$ python -q
>>> import numpy as np
>>> from numpy import linalg as LA
>>> np.set_printoptions(precision=2, suppress=True, linewidth=200, legacy="1.25")
>>> rng = np.random.default_rng(4312)
>>> ang = np.sort(rng.uniform(-2, 2, 24))
>>> arr = np.c_[ang, ang ** 2, ang ** 3] @ np.array([[8, 0, 3], [-9, 5, -7], [5, 3, 6]])
>>> arr
array([[-78.75,  -2.08, -68.95],
       [-52.5 ,   0.85, -43.68],
       [-51.3 ,   0.95, -42.55],
       [-29.08,   2.05, -22.16],
       [-26.24,   2.06, -19.67],
       [-15.96,   1.75, -10.95],
       [-13.68,   1.59,  -9.12],
       [ -7.58,   0.97,  -4.5 ],
       [ -4.85,   0.59,  -2.63],
       [ -3.4 ,   0.38,  -1.72],
       [ -1.05,   0.06,  -0.45],
       [ -0.69,   0.03,  -0.28],
       [  0.25,   0.01,   0.09],
       [  1.7 ,   0.5 ,   0.43],
       [  1.97,   0.82,   0.45],
       [  2.02,   0.9 ,   0.46],
       [  2.09,   1.01,   0.46],
       [  2.66,   2.51,   0.58],
       [  3.49,   5.98,   1.33],
       [  3.77,   7.12,   1.69],
       [  6.69,  16.48,   6.05],
       [  9.02,  22.32,   9.61],
       [ 10.66,  26.02,  12.1 ],
       [ 19.28,  42.73,  24.94]])
>>> W = np.array([[0, -1, 1, -2], [2, -4, 5, -4], [1, 4, 0, 0]])
>>> c = np.array([6, -9, -5, -6])
>>> act = np.maximum(arr @ W + c, 0)
>>> (act > 0).astype(int)
array([[0, 0, 0, 1],
       [0, 0, 0, 1],
       [0, 0, 0, 1],
       [0, 0, 0, 1],
       [0, 0, 0, 1],
       [0, 0, 0, 1],
       [1, 0, 0, 1],
       [1, 0, 0, 1],
       [1, 0, 0, 1],
       [1, 0, 0, 0],
       [1, 0, 0, 0],
       [1, 0, 0, 0],
       [1, 0, 0, 0],
       [1, 0, 0, 0],
       [1, 0, 1, 0],
       [1, 0, 1, 0],
       [1, 0, 1, 0],
       [1, 0, 1, 0],
       [1, 0, 1, 0],
       [1, 0, 1, 0],
       [1, 0, 1, 0],
       [1, 0, 1, 0],
       [1, 0, 1, 0],
       [1, 0, 1, 0]])
>>> LA.matrix_rank(act)
3
>>> (act > 0).mean(axis=0)
array([0.75, 0.  , 0.42, 0.38])
>>> C = np.array([[5, 4, 1], [2, 4, 1], [2, 2, 3], [4, 3, 1]])
>>> W @ C
array([[ -8,  -8,   0],
       [ -4, -10,   9],
       [ 13,  20,   5]])
>>> (act @ C).round(6).argmax(axis=1)
array([0, 0, 0, 0, 0, 0, 0, 0, 0, 0, 0, 0, 0, 0, 0, 0, 0, 0, 0, 0, 0, 0, 0, 0])
>>> P = arr @ LA.solve(arr.T @ arr, arr.T)
>>> np.allclose(P @ P, P)
True
>>> round(np.trace(P), 2)
3.0
>>> np.round(np.diag(P), 2) + 0
array([0.57, 0.2 , 0.19, 0.12, 0.11, 0.09, 0.08, 0.05, 0.03, 0.02, 0.  , 0.  , 0.  , 0.02, 0.03, 0.03, 0.03, 0.06, 0.11, 0.11, 0.14, 0.17, 0.21, 0.62])
>>> X = np.load("sample5.npy")
>>> X
array([[  6.37,  -5.31,  -3.18,  -9.51,  -3.19],
       [ -4.88,   4.05,   2.44,   7.3 ,   2.41],
       [-13.3 ,  11.05,   6.61,  19.91,   6.63],
       [ -4.66,   3.88,   2.33,   7.01,   2.35],
       [ -0.71,   0.58,   0.34,   1.05,   0.37],
       [  3.35,  -2.8 ,  -1.67,  -5.  ,  -1.64],
       [ -3.82,   3.18,   1.93,   5.7 ,   1.88],
       [  6.52,  -5.47,  -3.26,  -9.9 ,  -3.27],
       [  1.64,  -1.39,  -0.83,  -2.47,  -0.83],
       [  3.71,  -3.12,  -1.87,  -5.6 ,  -1.86],
       [ -5.85,   4.86,   2.9 ,   8.78,   2.99],
       [  0.84,  -0.7 ,  -0.42,  -1.26,  -0.39],
       [  2.36,  -1.99,  -1.19,  -3.57,  -1.18],
       [  2.1 ,  -1.78,  -1.06,  -3.18,  -1.06],
       [ 18.43, -15.36,  -9.19, -27.58,  -9.21],
       [ -7.57,   6.27,   3.77,  11.36,   3.78],
       [ -8.1 ,   6.75,   4.03,  12.17,   4.03],
       [ -0.8 ,   0.72,   0.39,   1.2 ,   0.41],
       [ -1.5 ,   1.24,   0.77,   2.27,   0.73],
       [  1.38,  -1.1 ,  -0.68,  -2.05,  -0.64],
       [ -0.11,   0.08,   0.02,   0.12,   0.06],
       [ -3.14,   2.64,   1.59,   4.76,   1.58],
       [  4.44,  -3.71,  -2.21,  -6.64,  -2.19],
       [  7.26,  -6.02,  -3.64, -10.92,  -3.64],
       [-12.96,  10.86,   6.46,  19.52,   6.52]])
>>> C = arr[[5, 4]].astype(float)
>>> for _ in range(7):
...     lab = LA.norm(arr[:, None] - C, axis=-1).argmin(axis=1)
...     C = np.array([arr[lab == j].mean(axis=0) for j in range(2)])
... 
>>> lab
array([1, 1, 1, 1, 1, 0, 0, 0, 0, 0, 0, 0, 0, 0, 0, 0, 0, 0, 0, 0, 0, 0, 0, 0])
>>> np.bincount(lab)
array([19,  5])
>>> C
array([[  0.86,   6.93,   1.5 ],
       [-47.57,   0.77, -39.4 ]])
>>> x0 = np.array([-1, -3, 2])
>>> h1 = np.maximum(C @ x0, 0)
>>> h1
array([0., 0.])
>>> np.maximum(C @ (3 * x0), 0)
array([0., 0.])
>>> cen = X - X.mean(axis=0)
>>> left, sig, vt = LA.svd(cen, full_matrices=False)
>>> LA.matrix_rank(cen)
5
>>> np.round((sig ** 2).sum() ** 2 / (sig ** 4).sum(), 2)
1.0
>>> np.abs(left[:, 0]).argmax()
14
>>> (np.sign(left[:, 0]) == np.sign(left[0, 0])).astype(int)
array([1, 0, 0, 0, 0, 1, 0, 1, 1, 1, 0, 1, 1, 1, 1, 0, 0, 0, 0, 1, 1, 0, 1, 1, 0])
>>> LA.cond(X) > 100
True
>>> [round(float(x), 2) for x in LA.svd(X, compute_uv=False)[:3]]
[70.27, 0.12, 0.11]
>>> np.argsort(-LA.norm(X, axis=0).round(6), kind="stable")[:3]
array([3, 0, 1])
>>> m1 = np.loadtxt("dump.csv", delimiter=",")
>>> m1
array([[ 0.8 ,  0.  ,  0.01],
       [ 0.2 ,  0.6 , -1.23],
       [-1.1 , -0.4 ,  0.82],
       [ 0.5 ,  0.6 , -1.17],
       [ 1.7 ,  0.2 , -0.4 ],
       [-0.9 , -0.6 ,  1.23],
       [-1.9 , -1.2 ,  2.44],
       [ 1.1 ,  1.2 , -2.43],
       [-1.9 ,  0.8 , -1.59],
       [-2.3 ,  1.2 , -2.38],
       [-2.2 ,  1.3 , -2.6 ],
       [-0.3 ,  0.1 , -0.19],
       [ 0.9 ,  1.  , -2.  ],
       [ 0.3 ,  0.3 , -0.59],
       [-2.1 ,  0.3 , -0.59],
       [ 1.1 ,  0.6 , -1.19],
       [ 0.4 ,  0.2 , -0.44],
       [-0.4 , -0.4 ,  0.81],
       [ 1.2 ,  0.8 , -1.61],
       [ 1.7 , -0.8 ,  1.61],
       [-1.2 , -0.2 ,  0.4 ],
       [ 1.3 , -1.1 ,  2.2 ],
       [-0.3 ,  0.4 , -0.79],
       [ 0.7 , -0.5 ,  1.  ],
       [-1.  ,  1.4 , -2.8 ],
       [ 0.3 ,  1.4 , -2.8 ],
       [ 1.7 ,  1.4 , -2.81]])
>>> lab = X[:, 2] > np.median(X[:, 2])
>>> f = X[lab].mean(axis=0) - X[~lab].mean(axis=0)
>>> np.argsort(-np.abs(f).round(6), kind="stable")
array([3, 0, 1, 2, 4])
>>> (((X - X.mean(axis=0)) @ f > 0) == lab).mean()
1.0
>>> np.round(np.abs(LA.svd(m1)[2][-1]), 2) + 0
array([0.  , 0.89, 0.45])
>>> data = np.load("x.npy")
>>> data
array([[1.  , 0.2 , 0.04, 0.01, 0.  , 0.  , 0.  , 0.  , 0.  , 0.  , 0.  , 0.  , 0.  ],
       [0.2 , 1.  , 0.2 , 0.04, 0.01, 0.  , 0.  , 0.  , 0.  , 0.  , 0.  , 0.  , 0.  ],
       [0.04, 0.2 , 1.  , 0.2 , 0.04, 0.01, 0.  , 0.  , 0.  , 0.  , 0.  , 0.  , 0.  ],
       [0.01, 0.04, 0.2 , 1.  , 0.2 , 0.04, 0.01, 0.  , 0.  , 0.  , 0.  , 0.  , 0.  ],
       [0.  , 0.01, 0.04, 0.2 , 1.  , 0.2 , 0.04, 0.01, 0.  , 0.  , 0.  , 0.  , 0.  ],
       [0.  , 0.  , 0.01, 0.04, 0.2 , 1.  , 0.2 , 0.04, 0.01, 0.  , 0.  , 0.  , 0.  ],
       [0.  , 0.  , 0.  , 0.01, 0.04, 0.2 , 1.  , 0.2 , 0.04, 0.01, 0.  , 0.  , 0.  ],
       [0.  , 0.  , 0.  , 0.  , 0.01, 0.04, 0.2 , 1.  , 0.2 , 0.04, 0.01, 0.  , 0.  ],
       [0.  , 0.  , 0.  , 0.  , 0.  , 0.01, 0.04, 0.2 , 1.  , 0.2 , 0.04, 0.01, 0.  ],
       [0.  , 0.  , 0.  , 0.  , 0.  , 0.  , 0.01, 0.04, 0.2 , 1.  , 0.2 , 0.04, 0.01],
       [0.  , 0.  , 0.  , 0.  , 0.  , 0.  , 0.  , 0.01, 0.04, 0.2 , 1.  , 0.2 , 0.04],
       [0.  , 0.  , 0.  , 0.  , 0.  , 0.  , 0.  , 0.  , 0.01, 0.04, 0.2 , 1.  , 0.2 ],
       [0.  , 0.  , 0.  , 0.  , 0.  , 0.  , 0.  , 0.  , 0.  , 0.01, 0.04, 0.2 , 1.  ]])
>>> lab = rng.permutation(13)
>>> lab
array([12,  8, 10,  6,  7,  4,  1,  9,  0,  5,  2, 11,  3])
>>> M2 = data[lab][:, lab]
>>> np.trace(M2)
13.0
>>> np.allclose(M2, data)
False
>>> np.sort(np.abs(LA.eigvals(M2)))
array([0.67, 0.69, 0.71, 0.75, 0.8 , 0.86, 0.93, 1.02, 1.12, 1.23, 1.33, 1.42, 1.48])
>>> round(LA.det(M2), 2), np.round(LA.det(data[lab]), 2)
(0.61, -0.61)
>>> np.diag(M2)
array([1., 1., 1., 1., 1., 1., 1., 1., 1., 1., 1., 1., 1.])
>>> q, vecs = LA.qr(data[:, :3])[0], LA.qr(data[:, 3:])[0]
>>> sig = LA.svd(q.T @ vecs, compute_uv=False)
>>> np.degrees(np.arccos(sig.clip(0, 1)))
array([67.16, 89.67, 89.71])
>>> np.round(LA.norm(q @ q.T - vecs @ vecs.T, 2), 2)
1.0
>>> (sig > 0.9).sum()
0
>>> M2 = LA.inv(data)
>>> np.allclose(M2, data.T)
False
>>> np.round(LA.det(data) * LA.det(M2), 2)
1.0
>>> np.round(LA.cond(data), 2)
2.22
>>> np.round(LA.slogdet(data)[0], 2)
1.0
>>> w, vecs = LA.eigh(data)
>>> x0 = np.array([-3, -3, -2, 0, 4, 4, -3, -4, 5, 1, 1, 4, 1])
>>> LA.eigvalsh(data[1:, 1:])
array([0.67, 0.69, 0.72, 0.77, 0.82, 0.89, 0.98, 1.08, 1.19, 1.31, 1.41, 1.48])
>>> round(x0 @ data @ x0 / (x0 @ x0), 2), np.round(w[0], 2), round(float(w[-1]), 2)
(1.06, 0.67, 1.48)
>>> np.abs(data).sum(axis=1).max(), round(float(np.abs(w).max()), 2)
(1.5, 1.48)
>>> x0 @ data @ x0
129.84
>>> K = np.loadtxt("case19.csv", delimiter=",")
>>> K
array([[ 56., -27.,  -8.,  -4.,  20., -28.,  -6.,  -2.,   7., -34.,  19., -12.,   3.],
       [-27.,  49.,  10.,  12.,   8.,  27.,  22.,   2.,   0.,  24.,  -5.,   8.,  11.],
       [ -8.,  10.,  18.,  -2.,  -1.,  11.,  12.,   4.,   7.,  -2.,   4.,   1.,  -2.],
       [ -4.,  12.,  -2.,  47.,  -2.,   4.,  16.,  -6.,   3.,  12.,   7., -29.,   3.],
       [ 20.,   8.,  -1.,  -2.,  64.,   8.,  15.,  -3., -17.,   0.,  20., -10.,  -7.],
       [-28.,  27.,  11.,   4.,   8.,  57.,   3., -10.,   9.,  18., -11.,  -4.,  16.],
       [ -6.,  22.,  12.,  16.,  15.,   3.,  34.,  13.,  -8.,  -1.,  26., -11.,   2.],
       [ -2.,   2.,   4.,  -6.,  -3., -10.,  13.,  48., -11., -14.,   1.,   9., -14.],
       [  7.,   0.,   7.,   3., -17.,   9.,  -8., -11.,  45.,  -5., -25.,   7.,  18.],
       [-34.,  24.,  -2.,  12.,   0.,  18.,  -1., -14.,  -5.,  45., -25.,   4.,  -6.],
       [ 19.,  -5.,   4.,   7.,  20., -11.,  26.,   1., -25., -25.,  59., -27.,   6.],
       [-12.,   8.,   1., -29., -10.,  -4., -11.,   9.,   7.,   4., -27.,  41.,  -8.],
       [  3.,  11.,  -2.,   3.,  -7.,  16.,   2., -14.,  18.,  -6.,   6.,  -8.,  42.]])
>>> w, vecs = LA.eigh(K)
>>> x0 = np.array([1, 0, 2, 0, 0, 3, 2, 2, 0, 3, 0, 3, 1])
>>> np.round(LA.eigvalsh(K[1:, 1:]), 2) + 0
array([  0.  ,   0.52,   3.22,   7.78,  23.25,  29.99,  33.85,  60.26,  62.77,  81.  , 117.94, 128.41])
>>> x0 @ K @ x0
1627.0
>>> round(float(x0 @ K @ x0 / (x0 @ x0)), 2), round(float(w[0]), 2), round(float(w[-1]), 2)
(39.68, -0.0, 152.36)
>>> J = np.loadtxt("a.csv", delimiter=",")
>>> J
array([[  0.01,   0.88,  -3.92, -12.22,   1.96,   4.86,   2.55,   2.05],
       [  6.43,  -6.32,  -0.83,   1.82,  -4.65,  -1.42,  -2.19,  -4.75],
       [ -9.63,  -0.9 , -12.97,  -2.62,   5.75, -16.33,  22.66,  -3.23],
       [  3.75,   2.53,  -2.33,  10.97,  -0.81,   3.85,  -9.65,   3.85],
       [ 10.64,   0.35,   6.39,  15.27,  -6.42,   0.97,   5.96,  -8.33],
       [  0.78, -12.27,   8.82,  -1.19, -12.69, -11.28,  -5.31, -13.28],
       [  3.03,   2.28,  -2.4 ,  -9.3 ,   3.52,   3.95, -11.4 ,  -0.37],
       [ -4.75,   1.83,   6.47,  -0.23,   6.16,   3.27,   1.22,   2.55],
       [  1.78,   6.76,   1.43,   7.02,  -1.13,   0.77,   2.49,   3.21],
       [  3.16,   7.33,   6.09, -16.4 ,   8.23,  -7.03, -10.71,  -1.18],
       [  7.92,  -7.05,   4.43,  -0.98,   3.5 ,   1.36,   1.9 ,  12.14],
       [ -5.21,  -8.35,   3.99,  -0.35,   5.17,  -1.11,  12.54,   2.07],
       [ -1.95,   1.41,  10.86, -10.44,  -3.43,  -3.96, -10.89,  -0.79],
       [  1.53,  -3.85,   3.32,  -6.31,  -5.65,  -4.5 , -21.3 ,  -1.71],
       [  6.15,   3.75,  -7.59,   1.9 ,   6.48,   0.06,  -4.2 ,   4.73],
       [ -8.79,   3.52,   5.17,  -4.78,   0.67,  -2.03,  -0.98,  13.04]])
>>> M2 = np.c_[J[:, :1] @ np.array([[8]]), np.array([0, 1, 2, 3, 5, 1, 1, 5, 1, 2, 0, 2, 1, 0, 3, 4])]
>>> M2
array([[  0.08,   0.  ],
       [ 51.44,   1.  ],
       [-77.04,   2.  ],
       [ 30.  ,   3.  ],
       [ 85.12,   5.  ],
       [  6.24,   1.  ],
       [ 24.24,   1.  ],
       [-38.  ,   5.  ],
       [ 14.24,   1.  ],
       [ 25.28,   2.  ],
       [ 63.36,   0.  ],
       [-41.68,   2.  ],
       [-15.6 ,   1.  ],
       [ 12.24,   0.  ],
       [ 49.2 ,   3.  ],
       [-70.32,   4.  ]])
>>> np.round(LA.lstsq(J, M2[:, 0])[0], 2) + 0
array([8., 0., 0., 0., 0., 0., 0., 0.])
>>> LA.matrix_rank(M2)
2
>>> LA.norm(LA.qr(J)[0].T @ M2, axis=0) ** 2 / ((M2 ** 2).sum(axis=0) + 1e-12)
array([1. , 0.4])
>>> LA.matrix_rank(np.c_[J, M2])
9
